% python3 -q
>>> import numpy as np
>>> from numpy import linalg as LA
>>> np.set_printoptions(precision=2, suppress=True, linewidth=160, sign=" ")
>>> def tidy(a):
...     return np.round(a, 2) + 0
... 
>>> E = np.load("block17.npy")
>>> tidy(E)
array([[-78.67, -14.69,  48.05,  28.38],
       [-50.03,  -7.66,  30.03,  17.07],
       [-37.78,  -5.08,  22.18,  12.25],
       [-35.37,  -4.62,  20.63,  11.31],
       [-31.66,  -3.94,  18.23,   9.86],
       [-19.88,  -2.11,  10.57,   5.33],
       [ -7.66,  -0.98,   2.8 ,   1.02],
       [ -7.32,  -0.96,   2.6 ,   0.92],
       [ -7.15,  -0.96,   2.5 ,   0.87],
       [ -6.97,  -0.95,   2.4 ,   0.81],
       [ -4.51,  -0.83,   1.05,   0.17],
       [ -3.68,  -0.79,   0.66,   0.  ],
       [ -3.48,  -0.78,   0.57,  -0.04],
       [ -3.02,  -0.74,   0.38,  -0.11],
       [  0.89,   0.66,   0.4 ,   0.33],
       [  0.94,   0.71,   0.42,   0.35],
       [  2.6 ,   2.65,   1.61,   1.12],
       [  3.03,   3.22,   1.92,   1.3 ],
       [ 15.68,  19.11,   6.5 ,   3.05],
       [ 19.74,  23.64,   7.02,   2.97],
       [ 25.08,  29.36,   7.4 ,   2.68],
       [ 27.6 ,  31.99,   7.48,   2.49],
       [ 50.15,  54.16,   6.66,  -0.16],
       [ 52.64,  56.49,   6.45,  -0.53],
       [ 72.93,  75.05,   4.14,  -3.81]])
>>> tidy(LA.norm(E, 1)), tidy(LA.norm(E, np.inf))
(np.float64(568.48), np.float64(169.8))
>>> tidy(LA.norm(E) ** 2 / LA.norm(E, 2) ** 2)
np.float64(1.24)
>>> tidy(LA.norm(E, "nuc"))
np.float64(297.25)
>>> LA.matrix_rank(E, rtol=0.1)
np.int64(2)
>>> LA.cond(E) > 100
np.True_
>>> F = np.array([[0.0, -4.0, -1.0, -1.0, 5.0, -5.0, 2.0, -1.0],
...     [-4.0, 15.0, 4.0, 4.0, -20.0, 20.0, -8.0, 4.0],
...     [-1.0, 4.0, 0.0, 1.0, -5.0, 5.0, -2.0, 1.0],
...     [-1.0, 4.0, 1.0, 0.0, -5.0, 5.0, -2.0, 1.0],
...     [5.0, -20.0, -5.0, -5.0, 24.0, -25.0, 10.0, -5.0],
...     [-5.0, 20.0, 5.0, 5.0, -25.0, 24.0, -10.0, 5.0],
...     [2.0, -8.0, -2.0, -2.0, 10.0, -10.0, 3.0, -2.0],
...     [-1.0, 4.0, 1.0, 1.0, -5.0, 5.0, -2.0, 0.0]])
>>> tidy(LA.norm(F, 2) / LA.norm(F))
np.float64(1.0)
>>> LA.cond(F) > 100
np.False_
>>> LA.matrix_rank(F, rtol=0.1)
np.int64(1)
>>> np.argsort(-LA.norm(F, axis=0).round(6), kind="stable")[:3]
array([ 4,  5,  1])
>>> tidy(np.abs(LA.svd(F)[2][-1]))
array([ 0.99,  0.05,  0.01,  0.01,  0.07,  0.07,  0.03,  0.01])
>>> [round(float(x), 2) for x in LA.svd(F, compute_uv=False)[:3]]
[73.0, 1.0, 1.0]
>>> tidy(LA.eigvalsh(F).min())
np.float64(-1.0)
>>> [round(float(LA.det(F[:i, :i])), 2) + 0 for i in range(1, 9)]
[0.0, -16.0, 17.0, -18.0, 43.0, -68.0, 72.0, -73.0]
>>> np.all(LA.eigvalsh(F) > 0)
np.False_
>>> vec = np.array([-4, 3, 0, 8, 6, -5, -8, -2])
>>> y = F @ vec
>>> beta, lr = np.zeros(8), 1 / LA.norm(F, 2) ** 2
>>> for i in range(15):
...     beta -= lr * F.T @ (F @ beta - y)
...     if i % 5 == 0: print(i, round(LA.norm(F @ beta - y), 2))
... 
0 14.63
5 14.62
10 14.6
>>> tidy(LA.cond(F))
np.float64(73.0)
>>> tidy(beta)
array([ 0.22, -0.91, -0.23, -0.21,  1.16, -1.16,  0.44, -0.23])
>>> ev, V = LA.eigh(F)
>>> vec = np.array([1, 1, 0, 1, 1, 3, 0, 2])
>>> tidy(vec @ F @ vec / (vec @ vec)), tidy(ev[0]), tidy(ev[-1])
(np.float64(14.06), np.float64(-1.0), np.float64(73.0))
>>> np.abs(F).sum(axis=1).max(), tidy(np.abs(ev).max())
(np.float64(99.0), np.float64(73.0))
>>> tidy(V * np.maximum(ev, 0) @ V.T)
array([[  0.99,  -3.95,  -0.99,  -0.99,   4.93,  -4.93,   1.97,  -0.99],
       [ -3.95,  15.78,   3.95,   3.95, -19.73,  19.73,  -7.89,   3.95],
       [ -0.99,   3.95,   0.99,   0.99,  -4.93,   4.93,  -1.97,   0.99],
       [ -0.99,   3.95,   0.99,   0.99,  -4.93,   4.93,  -1.97,   0.99],
       [  4.93, -19.73,  -4.93,  -4.93,  24.66, -24.66,   9.86,  -4.93],
       [ -4.93,  19.73,   4.93,   4.93, -24.66,  24.66,  -9.86,   4.93],
       [  1.97,  -7.89,  -1.97,  -1.97,   9.86,  -9.86,   3.95,  -1.97],
       [ -0.99,   3.95,   0.99,   0.99,  -4.93,   4.93,  -1.97,   0.99]])
>>> ev, V = LA.eigh(F)
>>> tidy(V @ np.diag(ev) @ V.T)
array([[  0.,  -4.,  -1.,  -1.,   5.,  -5.,   2.,  -1.],
       [ -4.,  15.,   4.,   4., -20.,  20.,  -8.,   4.],
       [ -1.,   4.,   0.,   1.,  -5.,   5.,  -2.,   1.],
       [ -1.,   4.,   1.,   0.,  -5.,   5.,  -2.,   1.],
       [  5., -20.,  -5.,  -5.,  24., -25.,  10.,  -5.],
       [ -5.,  20.,   5.,   5., -25.,  24., -10.,   5.],
       [  2.,  -8.,  -2.,  -2.,  10., -10.,   3.,  -2.],
       [ -1.,   4.,   1.,   1.,  -5.,   5.,  -2.,   0.]])
>>> tidy(LA.svd(F, compute_uv=False))
array([ 73.,   1.,   1.,   1.,   1.,   1.,   1.,   1.])
>>> tidy(np.abs(V[:, -1]))
array([ 0.12,  0.46,  0.12,  0.12,  0.58,  0.58,  0.23,  0.12])
>>> tidy(V.T @ V)
array([[ 1.,  0.,  0.,  0.,  0.,  0.,  0.,  0.],
       [ 0.,  1.,  0.,  0.,  0.,  0.,  0.,  0.],
       [ 0.,  0.,  1.,  0.,  0.,  0.,  0.,  0.],
       [ 0.,  0.,  0.,  1.,  0.,  0.,  0.,  0.],
       [ 0.,  0.,  0.,  0.,  1.,  0.,  0.,  0.],
       [ 0.,  0.,  0.,  0.,  0.,  1.,  0.,  0.],
       [ 0.,  0.,  0.,  0.,  0.,  0.,  1.,  0.],
       [ 0.,  0.,  0.,  0.,  0.,  0.,  0.,  1.]])
>>> tidy(LA.eigvalsh(F + -1 * np.eye(8)))
array([-2., -2., -2., -2., -2., -2., -2., 72.])
>>> (ev > 1e-8).sum(), (ev < -1e-8).sum()
(np.int64(1), np.int64(7))
>>> r0 = np.array([3, 1, 3, 3])
>>> mat = -1 * np.eye(4) + np.outer(r0, r0)
>>> mat
array([[ 8.,  3.,  9.,  9.],
       [ 3.,  0.,  3.,  3.],
       [ 9.,  3.,  8.,  9.],
       [ 9.,  3.,  9.,  8.]])
>>> Uu, sigma, vt = LA.svd(mat)
>>> np.argmax(sigma[:-1] / (sigma[1:] + 1e-6)) + 1
np.int64(1)
>>> B = Uu[:, :1] @ np.diag(sigma[:1]) @ vt[:1]
>>> LA.matrix_rank(B)
np.int64(1)
>>> tidy(np.abs(mat - B).max())
np.float64(0.96)
>>> tidy(LA.norm(mat - B) / LA.norm(mat))
np.float64(0.06)
